$ ipython --no-banner

In [1]: import numpy as np

In [2]: np.set_printoptions(precision=2, suppress=True, linewidth=200, sign=" ")

In [3]: F = np.load("run12.npy")

In [4]: F
Out[4]: 
array([[ 1.  ,  0.  ,  0.  ,  0.  ],
       [ 0.  ,  0.31,  0.  ,  0.95],
       [ 0.  ,  0.  ,  1.  ,  0.  ],
       [ 0.  , -0.95,  0.  ,  0.31]])

In [5]: x = np.array([6, 4, 4, 5])

In [6]: y = F @ x

In [7]: y
Out[7]: array([ 6.  ,  5.99,  4.  , -2.26])

In [8]: np.linalg.solve(F, y)
Out[8]: array([ 6.,  4.,  4.,  5.])

In [9]: np.linalg.solve(F.T, F[2])
Out[9]: array([ 0.,  0.,  1., -0.])

In [10]: np.linalg.solve(F, y + F[:, 3])
Out[10]: array([ 6.,  4.,  4.,  6.])

In [11]: np.linalg.solve(F, -3 * y)
Out[11]: array([-18., -12., -12., -15.])

In [12]: J = np.loadtxt("x.csv", delimiter=",")

In [13]: J
Out[13]: 
array([[ 16., -24., -36.],
       [-24.,  40.,  54.],
       [-36.,  54.,  81.]])

In [14]: np.unique(J.round(6), axis=0).shape
Out[14]: (3, 3)

In [15]: np.abs(np.diag(np.linalg.qr(J)[1])) > 1e-9
Out[15]: array([ True,  True, False])

In [16]: left, sig, Vt = np.linalg.svd(J)

In [17]: vecs = Vt[:(sig > 1e-8).sum()]

In [18]: rng = np.random.default_rng(401011)

In [19]: x = J[0] + -3 * J[1] + rng.integers(2) * np.eye(3)[0]

In [20]: x
Out[20]: array([  88., -144., -198.])

In [21]: np.round(vecs.T @ vecs, 2) + 0
Out[21]: 
array([[ 0.16,  0.  , -0.37],
       [ 0.  ,  1.  ,  0.  ],
       [-0.37,  0.  ,  0.84]])

In [22]: np.linalg.matrix_rank(np.vstack([J, x]))
Out[22]: np.int64(2)

In [23]: idx = rng.permutation(3)

In [24]: idx
Out[24]: array([ 2,  1,  0])

In [25]: M2 = J[idx][:, idx]

In [26]: np.diag(M2)
Out[26]: array([ 81.,  40.,  16.])

In [27]: left, sig, Vt = np.linalg.svd(J)

In [28]: sig.round(2) + 0
Out[28]: array([ 134.11,    2.89,    0.  ])

In [29]: M2 = left[:, :2] @ np.diag(sig[:2]) @ Vt[:2]

In [30]: np.linalg.matrix_rank(J, rtol=0.05)
Out[30]: np.int64(1)

In [31]: np.linalg.matrix_rank(M2)
Out[31]: np.int64(2)

In [32]: round(float(np.abs(J - M2).max()), 2)
Out[32]: 0.0

In [33]: round(float(np.linalg.norm(J - M2) / np.linalg.norm(J)), 2)
Out[33]: 0.0

In [34]: X = np.load("block0.npy")

In [35]: X
Out[35]: 
array([[-1,  0,  0],
       [ 3, -3,  0],
       [ 1,  1, -1]])

In [36]: q, r_ = np.linalg.qr(X)

In [37]: np.round(q.T @ q, 2) + 0
Out[37]: 
array([[ 1.,  0.,  0.],
       [ 0.,  1.,  0.],
       [ 0.,  0.,  1.]])

In [38]: np.abs(np.diag(r_))
Out[38]: array([ 3.32,  2.04,  0.44])

In [39]: q
Out[39]: 
array([[-0.3 , -0.36,  0.88],
       [ 0.9 , -0.4 ,  0.15],
       [ 0.3 ,  0.84,  0.44]])

In [40]: np.trace(q @ q.T)
Out[40]: np.float64(3.0)

In [41]: np.round(abs(r_[0, 0]), 2), round(np.linalg.norm(X[:, 0]), 2)
Out[41]: (np.float64(3.32), np.float64(3.32))

In [42]: np.sort(np.abs(np.linalg.eigvals(X)))
Out[42]: array([ 1.,  1.,  3.])

In [43]: (X - X.T) / 2
Out[43]: 
array([[ 0. , -1.5, -0.5],
       [ 1.5,  0. , -0.5],
       [ 0.5,  0.5,  0. ]])

In [44]: np.round(np.abs(np.linalg.eigvals(X)).max(), 2)
Out[44]: np.float64(3.0)

In [45]: np.trace(X)
Out[45]: np.int64(-5)

In [46]: round(np.linalg.det(X), 2)
Out[46]: np.float64(-3.0)

In [47]: X @ X
Out[47]: 
array([[  1,   0,   0],
       [-12,   9,   0],
       [  1,  -4,   1]])

In [48]: np.allclose(X, X.T)
Out[48]: False

In [49]: m1 = np.array([[1, 1], [0, 0], [1, 2]]) * (rng.random((3, 2)) < 0.3)

In [50]: m1
Out[50]: 
array([[ 0,  0],
       [ 0,  0],
       [ 0,  0]])

In [51]: q, vecs = np.linalg.qr(X[:, :1])[0], np.linalg.qr(X[:, 1:])[0]

In [52]: sig = np.linalg.svd(q.T @ vecs, compute_uv=False)

In [53]: (sig > 0.9).sum()
Out[53]: np.int64(1)

In [54]: round(np.linalg.norm(q @ q.T - vecs @ vecs.T, 2), 2)
Out[54]: np.float64(1.0)

In [55]: feats = np.loadtxt("data.csv", delimiter=",")

In [56]: feats
Out[56]: 
array([[ 0.24,  0.28, -0.32],
       [ 0.28,  0.9 ,  0.12],
       [-0.32,  0.12,  0.86]])

In [57]: np.round(np.linalg.det(feats.T), 2)
Out[57]: np.float64(0.0)

In [58]: np.round(np.linalg.det(feats[::-1]), 2)
Out[58]: np.float64(-0.0)

In [59]: round(np.einsum("ii->", feats), 2)
Out[59]: np.float64(2.0)

In [60]: np.round(np.poly(feats), 2) + 0
Out[60]: array([ 1., -2.,  1.,  0.])

In [61]: feats.sum(axis=0)
Out[61]: array([ 0.19,  1.29,  0.65])

In [62]: feats - feats[0]
Out[62]: 
array([[ 0.  ,  0.  ,  0.  ],
       [ 0.04,  0.62,  0.44],
       [-0.56, -0.16,  1.19]])

In [63]: feats[3]
IndexError: index 3 is out of bounds for axis 0 with size 3


In [64]: np.round(np.linalg.svd(feats, compute_uv=False), 2) + 0
Out[64]: array([ 1.,  1.,  0.])

In [65]: feats.mean(axis=0)
Out[65]: array([ 0.06,  0.43,  0.22])

In [66]: np.argsort(-np.linalg.norm(feats, axis=0).round(6), kind="stable")[:3]
Out[66]: array([ 1,  2,  0])

In [67]: round(float(np.linalg.norm(feats, 2) / np.linalg.norm(feats)), 2)
Out[67]: 0.71

In [68]: [round(float(x), 2) for x in np.linalg.svd(feats, compute_uv=False)[:3]]
Out[68]: [1.0, 1.0, 0.0]

In [69]: np.linalg.cond(feats) > 100
Out[69]: np.True_

In [70]: M2 = np.array([[3, 2, 3], [-2, -2, -1], [1, 2, 2]])

In [71]: np.einsum("ij->j", feats)
Out[71]: array([ 0.19,  1.29,  0.65])

In [72]: np.einsum("ik,kj->ji", feats, M2)
Out[72]: 
array([[-0.16, -0.85, -0.35],
       [-0.72, -1.01,  0.84],
       [-0.21,  0.16,  0.63]])

In [73]: arr = np.loadtxt("dump.csv", delimiter=",")

In [74]: arr
Out[74]: 
array([[ 0.93, -0.19,  0.14,  0.11],
       [-0.19,  0.5 ,  0.37,  0.28],
       [ 0.14,  0.37,  0.73, -0.21],
       [ 0.11,  0.28, -0.21,  0.84]])

In [75]: left, sig, Vt = np.linalg.svd(arr)

In [76]: vecs = Vt[:(sig > 1e-8).sum()]

In [77]: x = arr[3] + -2 * arr[1] + rng.integers(2) * np.eye(4)[3]

In [78]: x
Out[78]: array([ 0.48, -0.71, -0.94,  0.27])

In [79]: vecs.T @ vecs
Out[79]: 
array([[ 0.93, -0.19,  0.14,  0.11],
       [-0.19,  0.5 ,  0.37,  0.28],
       [ 0.14,  0.37,  0.73, -0.21],
       [ 0.11,  0.28, -0.21,  0.84]])

In [80]: np.diag(vecs.T @ vecs)
Out[80]: array([ 0.93,  0.5 ,  0.73,  0.84])

In [81]: round(np.linalg.norm(x - vecs.T @ vecs @ x), 2)
Out[81]: np.float64(0.0)

In [82]: W1 = np.array([[2, 7, 2, -9, 6, -5],
    ...:     [6, 4, -9, 1, 3, 9],
    ...:     [6, -2, 5, 0, -1, 5],
    ...:     [5, -4, 7, -2, -1, -2]])

In [83]: coef = np.array([-3, -5, -1, 4, -2, 5])

In [84]: act = np.maximum(arr @ W1 + coef, 0)

In [85]: (act > 0).astype(int)
Out[85]: 
array([[ 0,  1,  1,  0,  1,  0],
       [ 1,  0,  0,  1,  0,  1],
       [ 1,  0,  0,  1,  0,  1],
       [ 1,  0,  1,  1,  0,  1]])

In [86]: (act > 0).mean(axis=0)
Out[86]: array([ 0.75,  0.25,  0.5 ,  0.75,  0.25,  0.75])

In [87]: np.linalg.matrix_rank(act)
Out[87]: np.int64(4)

In [88]: act
Out[88]: 
array([[  0.  ,   0.05,   3.98,   0.  ,   2.77,   0.  ],
       [  3.23,   0.  ,   0.  ,   5.62,   0.  ,  11.68],
       [  2.83,   0.  ,   0.  ,   3.55,   0.  ,  11.69],
       [  1.87,   0.  ,   1.48,   1.65,   0.  ,   4.32]])

In [89]: C = np.array([[3, 3, 9], [8, 1, 1], [7, 1, 8], [7, 8, 6], [9, 3, 5], [1, 3, 3]])

In [90]: (act @ C).round(6).argmax(axis=1)
Out[90]: array([ 0,  2,  2,  2])

In [91]: round(np.linalg.norm(arr, 2), 2)
Out[91]: np.float64(1.0)

In [92]: np.linalg.norm(arr, axis=1)
Out[92]: array([ 0.96,  0.71,  0.86,  0.92])

In [93]: round(np.linalg.norm(arr[2], 1), 2), round(float(np.linalg.norm(arr[2], np.inf)), 2)
Out[93]: (np.float64(1.44), 0.73)

In [94]: np.linalg.norm(arr, axis=1).argmax()
Out[94]: np.int64(0)

In [95]: round(float(np.linalg.norm(arr) ** 2 / np.linalg.norm(arr, 2) ** 2), 2)
Out[95]: 3.0

In [96]: np.linalg.norm(arr, axis=0)
Out[96]: array([ 0.96,  0.71,  0.86,  0.92])

In [97]: K = np.loadtxt("layer11.csv", delimiter=",")

In [98]: K
Out[98]: 
array([[-1.,  2., -2., -1.,  2.],
       [ 0.,  0.,  0.,  0.,  0.],
       [-2.,  4., -4., -2.,  4.],
       [ 2., -4.,  4.,  2., -4.],
       [ 0.,  0.,  0.,  0.,  0.]])

In [99]: np.abs(np.diag(np.linalg.qr(feats)[1])) > 1e-9
Out[99]: array([ True,  True, False])

In [100]: np.unique(feats.round(6), axis=0).shape
Out[100]: (3, 3)

In [101]: round(float(np.trace(np.linalg.pinv(feats) @ feats)), 2)
Out[101]: 2.0

In [102]: left, sig, Vt = np.linalg.svd(K)

In [103]: np.argmax(sig[:-1] / (sig[1:] + 1e-6)) + 1
Out[103]: np.int64(1)

In [104]: sig
Out[104]: array([ 11.22,   0.  ,   0.  ,   0.  ,   0.  ])

In [105]: M2 = left[:, :1] @ np.diag(sig[:1]) @ Vt[:1]

In [106]: np.linalg.matrix_rank(K, rtol=0.05)
Out[106]: np.int64(1)

In [107]: M2
Out[107]: 
array([[-1.,  2., -2., -1.,  2.],
       [ 0.,  0.,  0.,  0.,  0.],
       [-2.,  4., -4., -2.,  4.],
       [ 2., -4.,  4.,  2., -4.],
       [ 0.,  0.,  0.,  0.,  0.]])

In [108]: np.round(np.abs(K - M2).max(), 2)
Out[108]: np.float64(0.0)

In [109]: np.argsort(-np.linalg.norm(K, axis=0).round(6), kind="stable")[:3]
Out[109]: array([ 1,  2,  4])

In [110]: [round(float(x), 2) for x in np.linalg.svd(K, compute_uv=False)[:3]]
Out[110]: [11.22, 0.0, 0.0]

In [111]: np.round(np.linalg.norm(K, 2) / np.linalg.norm(K), 2)
Out[111]: np.float64(1.0)

In [112]: data = np.load("test13.npy")

In [113]: data
Out[113]: 
array([[ 0,  0,  0,  1,  0],
       [ 0,  2,  0,  0,  0],
       [ 0,  0,  3,  1,  0],
       [ 0,  0,  0,  0,  0]])

In [114]: left, sig, Vt = np.linalg.svd(data)

In [115]: vecs = Vt[:(sig > 1e-8).sum()]

In [116]: x = data[2] + 3 * data[0] + rng.integers(2) * np.eye(5)[0]

In [117]: x
Out[117]: array([ 0.,  0.,  3.,  4.,  0.])

In [118]: np.round(vecs.T @ vecs, 2) + 0
Out[118]: 
array([[ 0.,  0.,  0.,  0.,  0.],
       [ 0.,  1.,  0.,  0.,  0.],
       [ 0.,  0.,  1.,  0.,  0.],
       [ 0.,  0.,  0.,  1.,  0.],
       [ 0.,  0.,  0.,  0.,  0.]])

In [119]: np.allclose(vecs.T @ vecs @ x, x)
Out[119]: True

In [120]: M2 = np.array([[5, 6], [-3, -6], [-1, 1]])

In [121]: np.einsum("ik,kj->ji", J, M2)
Out[121]: 
array([[ 188., -294., -423.],
       [ 204., -330., -459.]])

In [122]: M2 @ J
ValueError: matmul: Input operand 1 has a mismatch in its core dimension 0, with gufunc signature (n?,k),(k,m?)->(n?,m?) (size 3 is different from 2)


In [123]: np.linalg.matrix_rank(J @ M2)
Out[123]: np.int64(2)

In [124]: np.vstack([J, M2.T]).shape
Out[124]: (5, 3)

In [125]: J @ M2
Out[125]: 
array([[ 188.,  204.],
       [-294., -330.],
       [-423., -459.]])

In [126]: np.linalg.matrix_rank(np.vstack([J, M2.T]))
Out[126]: np.int64(3)

In [127]: M2.T @ J.T
Out[127]: 
array([[ 188., -294., -423.],
       [ 204., -330., -459.]])

In [128]: np.einsum("ij,ij->i", J, J)
Out[128]: array([  2128.,   5092.,  10773.])
